$ python -q
>>> import numpy as np
>>> np.set_printoptions(precision=2, suppress=True, linewidth=120, floatmode="fixed")
>>> m1 = np.loadtxt("block1.csv", delimiter=",")
>>> m1
array([[  1.00,  -2.00,  -3.00,   3.00,   3.00,  -2.00],
       [-10.00,  -6.00,  -8.00,   2.00,  10.00,   4.00],
       [  6.00,   2.00,   4.00,   4.00,  -4.00,  -6.00],
       [-16.00,  -6.00,  -6.00,   2.00,  10.00,   6.00]])
>>> print(np.unique(m1.round(6), axis=0).shape)
(4, 6)
>>> print(m1 @ np.linalg.pinv(m1) @ m1)
[[  1.00  -2.00  -3.00   3.00   3.00  -2.00]
 [-10.00  -6.00  -8.00   2.00  10.00   4.00]
 [  6.00   2.00   4.00   4.00  -4.00  -6.00]
 [-16.00  -6.00  -6.00   2.00  10.00   6.00]]
>>> try:
...     np.linalg.inv(m1)
... except np.linalg.LinAlgError as e:
...     print("failed:", e)
... 
failed: Last 2 dimensions of the array must be square
>>> U, sigma, Vh = np.linalg.svd(m1)
>>> print(sigma.round(2) + 0)
[29.43  7.80  4.56  0.00]
>>> Y = U[:, :3] @ np.diag(sigma[:3]) @ Vh[:3]
>>> print(np.linalg.matrix_rank(Y))
3
>>> Y
array([[  1.00,  -2.00,  -3.00,   3.00,   3.00,  -2.00],
       [-10.00,  -6.00,  -8.00,   2.00,  10.00,   4.00],
       [  6.00,   2.00,   4.00,   4.00,  -4.00,  -6.00],
       [-16.00,  -6.00,  -6.00,   2.00,  10.00,   6.00]])
>>> U, sigma, Vh = np.linalg.svd(m1, full_matrices=False)
>>> np.round(Vh @ Vh.T, 2) + 0
array([[1.00, 0.00, 0.00, 0.00],
       [0.00, 1.00, 0.00, 0.00],
       [0.00, 0.00, 1.00, 0.00],
       [0.00, 0.00, 0.00, 1.00]])
>>> np.abs(Vh[0])
array([0.66, 0.30, 0.36, 0.05, 0.50, 0.29])
>>> np.round(U.T @ U, 2) + 0
array([[1.00, 0.00, 0.00, 0.00],
       [0.00, 1.00, 0.00, 0.00],
       [0.00, 0.00, 1.00, 0.00],
       [0.00, 0.00, 0.00, 1.00]])
>>> np.allclose(U * sigma @ Vh, m1)
True
>>> np.round(U.T @ m1 @ Vh.T, 2) + 0
array([[29.43,  0.00,  0.00,  0.00],
       [ 0.00,  7.80,  0.00,  0.00],
       [ 0.00,  0.00,  4.56,  0.00],
       [ 0.00,  0.00,  0.00,  0.00]])
>>> U, sigma, Vh = np.linalg.svd(m1)
>>> V = Vh[:(sigma > 1e-8).sum()]
>>> rng = np.random.default_rng(25)
>>> x0 = m1[1] + 5 * m1[0] + rng.integers(2) * np.eye(6)[1]
>>> x0
array([ -5.00, -15.00, -23.00,  17.00,  25.00,  -6.00])
>>> round(float(np.linalg.norm(x0 - V.T @ V @ x0)), 2)
0.92
>>> feats = np.diag(np.array([3, 1]))
>>> print(feats)
[[3 0]
 [0 1]]
>>> q, V = np.linalg.qr(feats[:, :1])[0], np.linalg.qr(feats[:, 1:])[0]
>>> sigma = np.linalg.svd(q.T @ V, compute_uv=False)
>>> (sigma > 0.9).sum()
np.int64(0)
>>> round(float(np.linalg.norm(q @ q.T - V @ V.T, 2)), 2)
1.0
>>> feats.reshape(2, -1)
array([[3, 0],
       [0, 1]])
>>> T = feats.reshape(2, 2, -1)
>>> print(T.transpose(1, 0, 2))
[[[3]
  [0]]

 [[0]
  [1]]]
>>> np.einsum("ihd,jhd->hij", T, T).shape
(2, 2, 2)
>>> np.linalg.matrix_rank(feats - feats[0, 0] * np.eye(2))
np.int64(1)
>>> print(np.prod(np.diag(feats)), round(np.linalg.det(feats), 2))
3 3.0
>>> np.sort(np.linalg.eigvals(feats).real)
array([1.00, 3.00])
>>> (feats != 0).astype(int)
array([[1, 0],
       [0, 1]])
>>> Y = np.array([[1, 1], [1, -1]])
>>> J = np.kron(Y, np.kron(Y, Y))[rng.permutation(8)][:3]
>>> J
array([[ 1, -1, -1,  1,  1, -1, -1,  1],
       [ 1, -1, -1,  1, -1,  1,  1, -1],
       [ 1,  1, -1, -1,  1,  1, -1, -1]])
>>> r0, v = J[2], J[1]
>>> print(r0 @ v)
0
>>> r0 @ r0
np.int64(8)
>>> pr = (r0 @ v) / (r0 @ r0) * r0
>>> print(np.round(np.linalg.norm(r0 + v) ** 2 + np.linalg.norm(r0 - v) ** 2, 2))
32.0
>>> print(np.linalg.matrix_rank(np.outer(r0, v)))
1
>>> np.linalg.rank(J)
Traceback (most recent call last):
  File "<python-input-47>", line 1, in <module>
    np.linalg.rank(J)
    ^^^^^^^^^^^^^^
AttributeError: module 'numpy.linalg' has no attribute 'rank'
>>> J.shape
(3, 8)
>>> print(J.mean(axis=0))
[ 1.00 -0.33 -1.00  0.33  0.33  0.33 -0.33 -0.33]
>>> J[:, 8]
Traceback (most recent call last):
  File "<python-input-50>", line 1, in <module>
    J[:, 8]
    ~^^^^^^
IndexError: index 8 is out of bounds for axis 1 with size 8
>>> np.linalg.svd(J, compute_uv=False)
array([2.83, 2.83, 2.83])
>>> np.zeros(3, 8)
Traceback (most recent call last):
  File "<python-input-52>", line 1, in <module>
    np.zeros(3, 8)
    ~~~~~~~~^^^^^^
TypeError: Cannot interpret '8' as a data type
>>> J.sum(axis=0)
array([ 3, -1, -3,  1,  1,  1, -1, -1])
>>> np.count_nonzero(J)
np.int64(24)
>>> np.diff(J, axis=0)
array([[ 0,  0,  0,  0, -2,  2,  2, -2],
       [ 0,  2,  0, -2,  2,  0, -2,  0]])
>>> Y = J + rng.integers(-2, 3, (3, 1)) @ rng.integers(-2, 3, (1, 8))
>>> Y
array([[ 3, -5, -1, -1, -1,  3,  1,  3],
       [ 1, -1, -1,  1, -1,  1,  1, -1],
       [ 3, -3, -1, -3, -1,  5,  1,  1]])
>>> print(Y - J)
[[ 2 -4  0 -2 -2  4  2  2]
 [ 0  0  0  0  0  0  0  0]
 [ 2 -4  0 -2 -2  4  2  2]]
>>> r0 = np.array([-3, -3])
>>> np.cross(Y[1, :3], Y[2, :3])
array([-2, -2,  0])
>>> F = np.loadtxt("arr.csv", delimiter=",")
>>> F
array([[ 1.00, -2.00,  4.00, -8.00],
       [ 1.00, -1.00,  1.00, -1.00],
       [ 1.00,  0.00,  0.00,  0.00],
       [ 1.00,  1.00,  1.00,  1.00],
       [ 1.00,  2.00,  4.00,  8.00]])
>>> Y = np.array([[1, 1], [4, 3]])
>>> cent = np.kron(Y, F)
>>> np.round(np.linalg.norm(cent, 2), 2), np.round(np.linalg.norm(Y, 2) * np.linalg.norm(F, 2), 2)
(np.float64(61.21), np.float64(61.21))
>>> cent
array([[  1.00,  -2.00,   4.00,  -8.00,   1.00,  -2.00,   4.00,  -8.00],
       [  1.00,  -1.00,   1.00,  -1.00,   1.00,  -1.00,   1.00,  -1.00],
       [  1.00,   0.00,   0.00,   0.00,   1.00,   0.00,   0.00,   0.00],
       [  1.00,   1.00,   1.00,   1.00,   1.00,   1.00,   1.00,   1.00],
       [  1.00,   2.00,   4.00,   8.00,   1.00,   2.00,   4.00,   8.00],
       [  4.00,  -8.00,  16.00, -32.00,   3.00,  -6.00,  12.00, -24.00],
       [  4.00,  -4.00,   4.00,  -4.00,   3.00,  -3.00,   3.00,  -3.00],
       [  4.00,   0.00,   0.00,   0.00,   3.00,   0.00,   0.00,   0.00],
       [  4.00,   4.00,   4.00,   4.00,   3.00,   3.00,   3.00,   3.00],
       [  4.00,   8.00,  16.00,  32.00,   3.00,   6.00,  12.00,  24.00]])
>>> [round(float(x), 2) for x in np.linalg.svd(m1, compute_uv=False)[:3]]
[29.43, 7.8, 4.56]
>>> np.linalg.cond(m1) > 100
np.True_
>>> np.linalg.matrix_rank(m1, rtol=0.1)
np.int64(3)
>>> def softmax(z):
...     e = np.exp(z - z.max(axis=-1, keepdims=True))
...     return e / e.sum(axis=-1, keepdims=True)
... 
>>> softmax(F[2] + -1)
array([0.48, 0.17, 0.17, 0.17])
>>> scores = F @ F.T / np.sqrt(4)
>>> np.round(softmax(scores + np.triu(np.full(scores.shape, -np.inf), 1)), 2) + 0
array([[1.00, 0.00, 0.00, 0.00, 0.00],
       [1.00, 0.00, 0.00, 0.00, 0.00],
       [0.33, 0.33, 0.33, 0.00, 0.00],
       [0.01, 0.10, 0.16, 0.73, 0.00],
       [0.00, 0.00, 0.00, 0.00, 1.00]])
>>> softmax(scores)[2] @ F
array([1.00, 0.00, 2.00, 0.00])
>>> softmax(scores).round(6).argmax(axis=1)
array([0, 0, 0, 4, 4])
>>> E = np.array([[-1, -2, 0, 0, 0, 0],
...     [1, 3, 0, 0, 0, 0],
...     [-3, -1, 0, 0, 0, 0],
...     [0, 0, -1, -2, 0, 0],
...     [0, 0, 1, 3, 0, 0],
...     [0, 0, -3, -1, 0, 0],
...     [0, 0, 0, 0, -1, -2],
...     [0, 0, 0, 0, 1, 3],
...     [0, 0, 0, 0, -3, -1]])
>>> x0 = np.array([0, -1, -1, 3, -3, 1])
>>> rhs = E @ x0
>>> np.round(np.linalg.pinv(E) @ E, 2) + 0
array([[1.00, 0.00, 0.00, 0.00, 0.00, 0.00],
       [0.00, 1.00, 0.00, 0.00, 0.00, 0.00],
       [0.00, 0.00, 1.00, 0.00, 0.00, 0.00],
       [0.00, 0.00, 0.00, 1.00, 0.00, 0.00],
       [0.00, 0.00, 0.00, 0.00, 1.00, 0.00],
       [0.00, 0.00, 0.00, 0.00, 0.00, 1.00]])
>>> try:
...     np.linalg.solve(E, rhs)
... except np.linalg.LinAlgError as e:
...     print(repr(e))
... 
LinAlgError('Last 2 dimensions of the array must be square')
>>> rhs = rhs + 0.1 * rng.normal(size=9)
>>> rhs
array([ 1.98, -3.02,  1.10, -5.03,  8.02,  0.12,  1.12, -0.05,  7.95])
>>> coef, *_ = np.linalg.lstsq(E, rhs)
>>> [round(float(np.linalg.norm(np.linalg.solve(E.T @ E + lam * np.eye(6), E.T @ rhs))), 2) for lam in (0, 1, 10, 100)]
[4.58, 3.88, 1.91, 0.41]
>>> np.round(E.T @ (rhs - E @ coef), 2) + 0
array([0.00, 0.00, 0.00, 0.00, 0.00, 0.00])
>>> round(float(np.linalg.norm(rhs - E @ coef)), 2)
0.09
